$ python3 -q
>>> import numpy as np
>>> import numpy.linalg as la
>>> np.set_printoptions(precision=2, suppress=True, linewidth=200, legacy="1.25")
>>> m1 = np.load("data.npy")
>>> print(m1)
[[0 0 1 0]
 [0 0 0 1]
 [1 0 0 0]
 [0 1 0 0]]
>>> # equal to its transpose
>>> evals, V = la.eig(m1)
>>> print(evals)
[ 1. -1.  1. -1.]
>>> print(np.sort(la.eigvals(m1.T)))
[-1. -1.  1.  1.]
>>> print(m1 @ V[:, 0] - evals[0] * V[:, 0])
[0. 0. 0. 0.]
>>> arr = np.loadtxt("block19.csv", delimiter=",")
>>> print(arr)
[[4. 1. 1. 1.]
 [1. 4. 1. 1.]
 [1. 1. 4. 1.]
 [1. 1. 1. 4.]]
>>> # symmetric
>>> q, V = la.qr(arr[:, :1])[0], la.qr(arr[:, 1:])[0]
>>> sigma = la.svd(q.T @ V, compute_uv=False)
>>> print((sigma > 0.9).sum())
0
>>> Uu, sigma, VT = la.svd(arr, full_matrices=False)
>>> print(np.allclose(Uu * sigma @ VT, arr))
True
>>> print(sigma)
[7. 3. 3. 3.]
>>> print(np.round(VT @ VT.T, 2) + 0)
[[1. 0. 0. 0.]
 [0. 1. 0. 0.]
 [0. 0. 1. 0.]
 [0. 0. 0. 1.]]
>>> print(np.abs(VT[0]))
[0.5 0.5 0.5 0.5]
>>> print(np.round(Uu.T @ arr @ VT.T, 2) + 0)
[[7. 0. 0. 0.]
 [0. 3. 0. 0.]
 [0. 0. 3. 0.]
 [0. 0. 0. 3.]]
>>> u = np.array([-1, 9])
>>> print(np.array([np.convolve(row, u, "same") for row in arr]))
[[-4. 35.  8.  8.]
 [-1.  5. 35.  8.]
 [-1.  8.  5. 35.]
 [-1.  8.  8.  5.]]
>>> print(np.convolve(arr[0], u))
[-4. 35.  8.  8.  9.]
>>> M2 = np.array([[1, 1, -1], [-3, -1, -2], [3, 3, 1], [2, 3, -1]])
>>> print(np.einsum("ij,ij->i", arr, arr))
[19. 19. 19. 19.]
>>> print(np.einsum("ik,kj->ji", arr, M2))
[[ 6. -6. 12.  9.]
 [ 9.  3. 15. 15.]
 [-6. -9.  0. -6.]]
>>> rng = np.random.default_rng(522923)
>>> idx = rng.permutation(4)
>>> M2 = arr[:, idx] * rng.choice([-1, 1], 4)
>>> print(M2)
[[-1. -4.  1.  1.]
 [-1. -1.  1.  4.]
 [-4. -1.  1.  1.]
 [-1. -1.  4.  1.]]
>>> Uu, _, VT = la.svd(arr.T @ M2)
>>> print(np.round(Uu @ VT, 2) + 0)
[[ 0. -1.  0.  0.]
 [ 0.  0.  0.  1.]
 [-1.  0.  0.  0.]
 [ 0.  0.  1.  0.]]
>>> print(np.round(la.lstsq(arr, M2)[0], 2) + 0)
[[ 0. -1.  0.  0.]
 [ 0.  0.  0.  1.]
 [-1.  0.  0.  0.]
 [ 0.  0.  1.  0.]]
>>> print(idx)
[2 0 3 1]
>>> J = np.load("mat.npy")
>>> print(J)
[[0.02 0.02 0.11 0.05 0.02]
 [0.02 0.02 0.11 0.05 0.02]
 [0.11 0.11 0.8  0.34 0.11]
 [0.05 0.05 0.34 0.15 0.05]
 [0.02 0.02 0.11 0.05 0.02]]
>>> # applying it twice changes nothing
>>> print(round(np.trace(la.pinv(J) @ J), 2))
1.0
>>> print(np.allclose(J[:-1].T @ la.lstsq(J[:-1].T, J[-1])[0], J[-1]))
True
>>> print(J @ la.pinv(J) @ J)
[[0.02 0.02 0.11 0.05 0.02]
 [0.02 0.02 0.11 0.05 0.02]
 [0.11 0.11 0.8  0.34 0.11]
 [0.05 0.05 0.34 0.15 0.05]
 [0.02 0.02 0.11 0.05 0.02]]
>>> print(np.unique(J.round(6), axis=0).shape)
(3, 5)
>>> x = np.array([1, -2, -4, 3, 2])
>>> print(np.trace(J))
1.0
>>> print(la.eigvalsh(2 * J - np.eye(5)))
[-1. -1. -1. -1.  1.]
>>> M2 = np.array([[-2, 1], [1, 2], [1, -3]])
>>> M = np.kron(np.eye(3, dtype=int), M2)
>>> print(M)
[[-2  1  0  0  0  0]
 [ 1  2  0  0  0  0]
 [ 1 -3  0  0  0  0]
 [ 0  0 -2  1  0  0]
 [ 0  0  1  2  0  0]
 [ 0  0  1 -3  0  0]
 [ 0  0  0  0 -2  1]
 [ 0  0  0  0  1  2]
 [ 0  0  0  0  1 -3]]
>>> proj = M @ la.solve(M.T @ M, M.T)
>>> print(proj @ M[:, 4])
[ 0.  0.  0.  0.  0.  0. -2.  1.  1.]
>>> print(proj)
[[ 0.67 -0.33 -0.33  0.    0.    0.    0.    0.    0.  ]
 [-0.33  0.67 -0.33  0.    0.    0.    0.    0.    0.  ]
 [-0.33 -0.33  0.67  0.    0.    0.    0.    0.    0.  ]
 [ 0.    0.    0.    0.67 -0.33 -0.33  0.    0.    0.  ]
 [ 0.    0.    0.   -0.33  0.67 -0.33  0.    0.    0.  ]
 [ 0.    0.    0.   -0.33 -0.33  0.67  0.    0.    0.  ]
 [ 0.    0.    0.    0.    0.    0.    0.67 -0.33 -0.33]
 [ 0.    0.    0.    0.    0.    0.   -0.33  0.67 -0.33]
 [ 0.    0.    0.    0.    0.    0.   -0.33 -0.33  0.67]]
>>> print(round(float(np.trace(proj)), 2))
6.0
>>> idx = rng.permutation(6)
>>> M2 = M[:, idx] * rng.choice([-1, 1], 6)
>>> print(M2)
[[ 0  0 -2 -1  0  0]
 [ 0  0  1 -2  0  0]
 [ 0  0  1  3  0  0]
 [ 0  1  0  0 -2  0]
 [ 0  2  0  0  1  0]
 [ 0 -3  0  0  1  0]
 [-1  0  0  0  0  2]
 [-2  0  0  0  0 -1]
 [ 3  0  0  0  0 -1]]
>>> Uu, _, VT = la.svd(M.T @ M2)
>>> print(np.round(Uu @ VT, 2) + 0)
[[ 0.  0.  1.  0.  0.  0.]
 [ 0.  0.  0. -1.  0.  0.]
 [ 0.  0.  0.  0.  1.  0.]
 [ 0.  1.  0.  0.  0.  0.]
 [ 0.  0.  0.  0.  0. -1.]
 [-1.  0.  0.  0.  0.  0.]]
>>> def softmax(z):
...     e = np.exp(z - z.max(axis=-1, keepdims=True))
...     return e / e.sum(axis=-1, keepdims=True)
... 
>>> print(np.round(softmax(10 * M[6]), 2) + 0)
[0. 0. 0. 0. 0. 1.]
>>> print(softmax(M[6]))
[0.15 0.15 0.15 0.15 0.02 0.4 ]
>>> print(softmax(M).sum(axis=1))
[1. 1. 1. 1. 1. 1. 1. 1. 1.]
>>> S = M @ M.T / np.sqrt(6)
>>> print(np.round(softmax(S), 2) + 0)
[[0.52 0.07 0.01 0.07 0.07 0.07 0.07 0.07 0.07]
 [0.07 0.52 0.01 0.07 0.07 0.07 0.07 0.07 0.07]
 [0.   0.   0.9  0.02 0.02 0.02 0.02 0.02 0.02]
 [0.07 0.07 0.07 0.52 0.07 0.01 0.07 0.07 0.07]
 [0.07 0.07 0.07 0.07 0.52 0.01 0.07 0.07 0.07]
 [0.02 0.02 0.02 0.   0.   0.9  0.02 0.02 0.02]
 [0.07 0.07 0.07 0.07 0.07 0.07 0.52 0.07 0.01]
 [0.07 0.07 0.07 0.07 0.07 0.07 0.07 0.52 0.01]
 [0.02 0.02 0.02 0.02 0.02 0.02 0.   0.   0.9 ]]
>>> print(softmax(S).round(6).argmax(axis=1))
[0 1 2 3 4 5 6 7 8]
>>> print(np.round(softmax(S + np.triu(np.full(S.shape, -np.inf), 1)), 2) + 0)
[[1.   0.   0.   0.   0.   0.   0.   0.   0.  ]
 [0.11 0.89 0.   0.   0.   0.   0.   0.   0.  ]
 [0.   0.   1.   0.   0.   0.   0.   0.   0.  ]
 [0.09 0.09 0.09 0.72 0.   0.   0.   0.   0.  ]
 [0.09 0.09 0.09 0.09 0.66 0.   0.   0.   0.  ]
 [0.02 0.02 0.02 0.   0.   0.95 0.   0.   0.  ]
 [0.07 0.07 0.07 0.07 0.07 0.07 0.56 0.   0.  ]
 [0.07 0.07 0.07 0.07 0.07 0.07 0.07 0.52 0.  ]
 [0.02 0.02 0.02 0.02 0.02 0.02 0.   0.   0.9 ]]
>>> M2 = np.c_[M[:, :2] @ np.array([[2, 2], [3, 2]]), np.array([-6, 9, 7, 3, 9, 3, -4, -2, 3])]
>>> print(M2)
[[-1 -2 -6]
 [ 8  6  9]
 [-7 -4  7]
 [ 0  0  3]
 [ 0  0  9]
 [ 0  0  3]
 [ 0  0 -4]
 [ 0  0 -2]
 [ 0  0  3]]
>>> print(np.round(la.norm(M2 - M @ la.lstsq(M, M2)[0], axis=0), 2) + 0)
[ 0.    0.   10.55]
>>> print(la.norm(la.qr(M)[0].T @ M2, axis=0) ** 2 / ((M2 ** 2).sum(axis=0) + 1e-12))
[1.   1.   0.62]
>>> feats = np.loadtxt("x.csv", delimiter=",")
>>> print(feats)
[[-6.16 -3.18 -4.12 -1.13  2.43 -2.43 -1.69  0.03  4.36  0.06]
 [-1.69 -2.63 -6.52 -5.27  2.32 -2.32 -2.01 -1.37  0.77  1.65]
 [-6.89 -1.78  0.81  3.71  1.06 -1.06 -0.33  1.41  5.3  -1.58]
 [-2.63  1.07  5.67  6.34 -1.24  1.24  1.41  1.91  2.44 -2.22]
 [ 0.66 -1.88 -6.36 -6.13  1.82 -1.82 -1.77 -1.74 -1.    2.05]
 [-1.69 -2.63 -6.52 -5.27  2.32 -2.32 -2.01 -1.37  0.77  1.65]
 [-6.19 -3.17 -4.08 -1.09  2.42 -2.42 -1.68  0.04  4.39  0.04]
 [-6.07 -3.19 -4.24 -1.29  2.45 -2.45 -1.71 -0.02  4.28  0.11]
 [-3.54  0.63  5.15  6.26 -0.91  0.91  1.18  1.94  3.1  -2.24]
 [ 6.04  0.93 -2.65 -5.04 -0.33  0.33 -0.26 -1.73 -4.8   1.97]
 [ 4.27 -0.24 -4.62 -6.08  0.61 -0.61 -0.97 -1.93 -3.61  2.22]]
>>> # looks like rank 2
>>> print(la.cond(feats) > 100)
True
>>> print(la.matrix_rank(feats, rtol=0.1))
2
>>> print([round(float(x), 2) for x in la.svd(feats, compute_uv=False)[:3]])
[25.17, 21.59, 0.0]
>>> print(round(la.norm(feats, 2) / la.norm(feats), 2))
0.76
>>> print(np.argsort(-la.norm(feats, axis=0).round(6), kind="stable")[:3])
[2 3 0]
>>> x = np.array([-1, -3, 3, 1, 3, 2, -2, -2, 2, -3])
>>> print(la.norm(feats @ x) <= la.norm(feats, 2) * la.norm(x) + 1e-9)
True
>>> print(feats @ np.ones(10))
[-11.83 -17.06   0.65  13.99 -16.16 -17.06 -11.73 -12.13  12.47  -5.55 -10.96]
>>> print((feats * x).sum(axis=1))
[ 16.51  -9.58  32.62  26.45 -19.55  -9.58  16.73  15.77  29.14 -33.68 -30.98]
>>> print(feats @ x)
[ 16.51  -9.58  32.62  26.45 -19.55  -9.58  16.73  15.77  29.14 -33.68 -30.98]
>>> print((feats @ x).argmax())
2
>>> print(feats @ np.eye(10)[8])
[ 4.36  0.77  5.3   2.44 -1.    0.77  4.39  4.28  3.1  -4.8  -3.61]
